$ python -q
>>> import numpy as np
>>> np.set_printoptions(precision=1, suppress=True, linewidth=200)
>>> W0 = np.array([[-0.5, 0.3, -0.1],
...     [0.3, -0.3, -0.7],
...     [-0.5, 0.1, -0.1],
...     [1.8, -1.7, -0.2],
...     [1.6, 0.4, 0.1],
...     [1.1, -0.8, -1.0],
...     [-1.1, -1.1, -1.3],
...     [-0.6, 0.4, -0.8],
...     [2.0, -0.2, 1.1],
...     [-0.2, -0.4, -0.2],
...     [-0.5, -0.7, -0.1],
...     [-0.9, 0.2, -1.2],
...     [0.2, 0.2, 0.5],
...     [-2.3, 1.4, 1.1],
...     [-2.4, -0.7, -0.8],
...     [-0.2, -0.8, 0.8]])
>>> W0[6] *= 20
>>> print(W0)
[[ -0.5   0.3  -0.1]
 [  0.3  -0.3  -0.7]
 [ -0.5   0.1  -0.1]
 [  1.8  -1.7  -0.2]
 [  1.6   0.4   0.1]
 [  1.1  -0.8  -1. ]
 [-22.  -22.  -26. ]
 [ -0.6   0.4  -0.8]
 [  2.   -0.2   1.1]
 [ -0.2  -0.4  -0.2]
 [ -0.5  -0.7  -0.1]
 [ -0.9   0.2  -1.2]
 [  0.2   0.2   0.5]
 [ -2.3   1.4   1.1]
 [ -2.4  -0.7  -0.8]
 [ -0.2  -0.8   0.8]]
>>> hat = W0 @ np.linalg.solve(W0.T @ W0, W0.T)
>>> print(np.round(np.diag(hat), 1) + 0)
[0.  0.  0.  0.3 0.1 0.2 1.  0.1 0.2 0.  0.1 0.2 0.  0.4 0.1 0.3]
>>> print(round(float(np.trace(hat)), 1))
3.0
>>> print(hat @ W0[:, 1])
[  0.3  -0.3   0.1  -1.7   0.4  -0.8 -22.    0.4  -0.2  -0.4  -0.7   0.2   0.2   1.4  -0.7  -0.8]
>>> Ac = W0 - W0.mean(axis=0)
>>> evecs = np.linalg.svd(Ac)[2][:1]
>>> out = Ac - Ac @ evecs.T @ evecs
>>> print(round(np.linalg.norm(out) / np.linalg.norm(Ac), 1))
0.1
>>> print((Ac @ evecs.T).std(axis=0))
[9.8]
>>> print(np.linalg.norm(out, axis=1).round(6).argmax())
13
>>> E = np.load("a.npy")
>>> print(E)
[[ 1  0  2]
 [ 4  2  2]
 [16 14  2]
 [ 4  2  2]
 [ 4  2  2]
 [16 14  2]
 [10  8  2]
 [10  8  2]
 [ 4  2  2]
 [ 1  0  2]
 [10  8  2]
 [10  8  2]
 [ 4  2  2]
 [16 14  2]
 [ 4  2  2]
 [ 1  0  2]
 [ 7  5  2]
 [10  8  2]
 [ 7  5  2]
 [10  8  2]
 [16 14  2]
 [13 11  2]
 [ 4  2  2]
 [ 7  5  2]
 [16 14  2]
 [16 14  2]]
>>> hat = E @ np.linalg.solve(E.T @ E, E.T)
>>> print(np.allclose(hat @ hat, hat))
True
>>> print(np.round(np.linalg.eigvalsh(hat), 1) + 0)
[0. 0. 0. 0. 0. 0. 0. 0. 0. 0. 0. 0. 0. 0. 0. 0. 0. 0. 0. 0. 0. 0. 0. 1. 1. 1.]
>>> print(np.round(np.diag(hat), 1) + 0)
[0.3 0.1 0.1 0.1 0.1 0.1 0.  0.  0.1 0.3 0.  0.  0.1 0.1 0.1 0.3 0.1 0.  0.1 0.  0.1 0.1 0.1 0.1 0.1 0.1]
>>> print(np.round(np.trace(hat), 1))
3.0
>>> print(hat @ E[:, 2])
[2. 2. 2. 2. 2. 2. 2. 2. 2. 2. 2. 2. 2. 2. 2. 2. 2. 2. 2. 2. 2. 2. 2. 2. 2. 2.]
>>> def softmax(z):
...     e = np.exp(z - z.max(axis=-1, keepdims=True))
...     return e / e.sum(axis=-1, keepdims=True)
... 
>>> print(np.round(softmax(10 * E[7]), 1) + 0)
[1. 0. 0.]
>>> print(softmax(E).sum(axis=1))
[1. 1. 1. 1. 1. 1. 1. 1. 1. 1. 1. 1. 1. 1. 1. 1. 1. 1. 1. 1. 1. 1. 1. 1. 1. 1.]
>>> S = E @ E.T / np.sqrt(3)
>>> print(softmax(S).round(6).argmax(axis=1))
[2 2 2 2 2 2 2 2 2 2 2 2 2 2 2 2 2 2 2 2 2 2 2 2 2 2]
>>> x0 = np.array([-9, -4, 0])
>>> y = E @ x0
>>> b, lr = np.zeros(3), 1 / np.linalg.norm(E, 2) ** 2
>>> for i in range(25):
...     b -= lr * E.T @ (E @ b - y)
...     if i % 5 == 0: print(i, round(np.linalg.norm(E @ b - y), 1))
... 
0 3.3
5 3.2
10 3.2
15 3.1
20 3.1
>>> print(b)
[-7.2 -5.9 -1.3]
>>> rng = np.random.default_rng(5746)
>>> t = np.sort(rng.uniform(-2, 2, 15))
>>> J = np.c_[t, t ** 2, t ** 3] @ np.array([[0, 0, 2], [3, 0, 3], [0, 0, 3]])
>>> print(J.round(1) + 0)
[[  9.    0.  -10.1]
 [  6.8   0.   -6.5]
 [  5.1   0.   -4.1]
 [  4.8   0.   -3.7]
 [  3.7   0.   -2.6]
 [  3.    0.   -2. ]
 [  1.6   0.   -1. ]
 [  1.1   0.   -0.8]
 [  0.    0.   -0.2]
 [  1.9   0.    5.1]
 [  5.3   0.   15. ]
 [  9.3   0.   29.3]
 [ 10.2   0.   32.9]
 [ 10.4   0.   33.4]
 [ 11.6   0.   38.4]]
>>> print(np.round(np.linalg.norm(J, 2) / np.linalg.norm(J), 1))
1.0
>>> print([round(float(x), 1) for x in np.linalg.svd(J, compute_uv=False)[:3]])
[73.0, 17.5, 0.0]
>>> C2 = J.T @ J
>>> print(np.round(np.linalg.svd(J, compute_uv=False) ** 2, 1) + 0)
[5323.2  307.6    0. ]
>>> print(np.linalg.eigvalsh(C2)[::-1])
[5323.2  307.6    0. ]
>>> print(np.allclose(C2, C2.T))
True
>>> U, sigma, Vt = np.linalg.svd(J, full_matrices=False)
>>> print((sigma > 1e-8).sum())
2
>>> print(np.cumsum(sigma ** 2) / np.sum(sigma ** 2))
[0.9 1.  1. ]
>>> print(np.allclose(U * sigma @ Vt, J))
True
>>> print(np.round(Vt @ Vt.T, 1) + 0)
[[1. 0. 0.]
 [0. 1. 0.]
 [0. 0. 1.]]
>>> print(sigma.round(1) + 0)
[73.  17.5  0. ]
>>> print(np.abs(U[:, 0]).round(6).argmax())
14
>>> print(U.shape, sigma.shape, Vt.shape)
(15, 3) (3,) (3, 3)
>>> print(np.abs(Vt[0]))
[0.3 0.  1. ]
>>> T = np.stack([J, 5 * J, J[::-1]])
>>> print(T.shape)
(3, 15, 3)
>>> print(np.linalg.matrix_rank(T.reshape(3, -1)))
2
>>> m1 = np.array([[1.1, 1.0, 1.1], [-0.2, 0.4, -2.3], [-1.2, 2.0, -1.7]])
>>> m1[:, 1] *= 3
>>> print(m1)
[[ 1.1  3.   1.1]
 [-0.2  1.2 -2.3]
 [-1.2  6.  -1.7]]
>>> r0 = np.array([-1, -2, 2])
>>> print(np.correlate(m1[1], m1[0], "full"))
[-0.2  0.7  0.9 -5.6 -2.5]
>>> print(np.cross(m1[1, :3], m1[0, :3]))
[ 8.2 -2.3 -1.9]
>>> T = np.stack([m1, 3 * m1, m1[::-1]])
>>> print(np.linalg.det(T))
[ 20.5 552.4 -20.5]
>>> print(np.linalg.norm(T, axis=(1, 2)))
[ 7.6 22.9  7.6]
>>> print(np.einsum("bij,cij->bc", T, T))
[[ 58.5 175.6  36.4]
 [175.6 526.7 109.2]
 [ 36.4 109.2  58.5]]
>>> out = np.linalg.inv(m1)
>>> print(np.round(np.linalg.det(m1) * np.linalg.det(out), 1))
1.0
>>> print(round(np.linalg.slogdet(m1)[0], 1))
1.0
>>> print(np.linalg.det(m1) * out)
[[ 11.8  11.7  -8.2]
 [  2.4  -0.5   2.3]
 [  0.2 -10.2   1.9]]
>>> print((np.abs(out) > 1e-9).astype(int))
[[1 1 1]
 [1 1 1]
 [1 1 1]]
>>> print(np.linalg.inv(out))
[[ 1.1  3.   1.1]
 [-0.2  1.2 -2.3]
 [-1.2  6.  -1.7]]
>>> print(np.linalg.norm(m1, axis=1))
[3.4 2.6 6.4]
>>> print(round(np.linalg.norm(m1, 2), 1))
7.0
>>> print(round(float(np.linalg.norm(m1[0] - m1[1])), 1))
4.1
>>> print(round(np.linalg.norm(m1, "nuc"), 1))
10.9
>>> print(np.linalg.norm(m1, axis=0))
[1.6 6.8 3.1]
>>> print(np.linalg.norm(m1, axis=1).argmax())
2
>>> hat = np.triu(np.array([[2, -4, 3], [3, 5, 5], [1, 1, 0]]), 1) + np.eye(3)
>>> out = hat @ m1 @ np.linalg.inv(hat)
>>> print(round(np.trace(out), 1), round(np.trace(m1), 1))
0.6 0.6
>>> print(np.linalg.matrix_rank(out))
3
>>> X = np.load("x.npy")
>>> print(X)
[[ 0.9 -0.2  0.2  0.4 -0.9]
 [-0.2  2.8 -0.5 -0.2  0.1]
 [ 0.2 -0.5  1.5 -0.9 -0.4]
 [ 0.4 -0.2 -0.9  0.9 -0.3]
 [-0.9  0.1 -0.4 -0.3  1. ]]
>>> U, sigma, Vt = np.linalg.svd(X)
>>> print(sigma.round(1) + 0)
[3. 2. 2. 0. 0.]
>>> out = U[:, :3] @ np.diag(sigma[:3]) @ Vt[:3]
>>> print(round(float(np.linalg.norm(X - out, 2)), 1), round(sigma[3], 1))
0.0 0.0
>>> print(np.round(np.abs(X - out).max(), 1))
0.0
>>> print(np.linalg.matrix_rank(X, rtol=0.05))
3
>>> print(out)
[[ 0.9 -0.2  0.2  0.4 -0.9]
 [-0.2  2.8 -0.5 -0.2  0.1]
 [ 0.2 -0.5  1.5 -0.9 -0.4]
 [ 0.4 -0.2 -0.9  0.9 -0.3]
 [-0.9  0.1 -0.4 -0.3  1. ]]
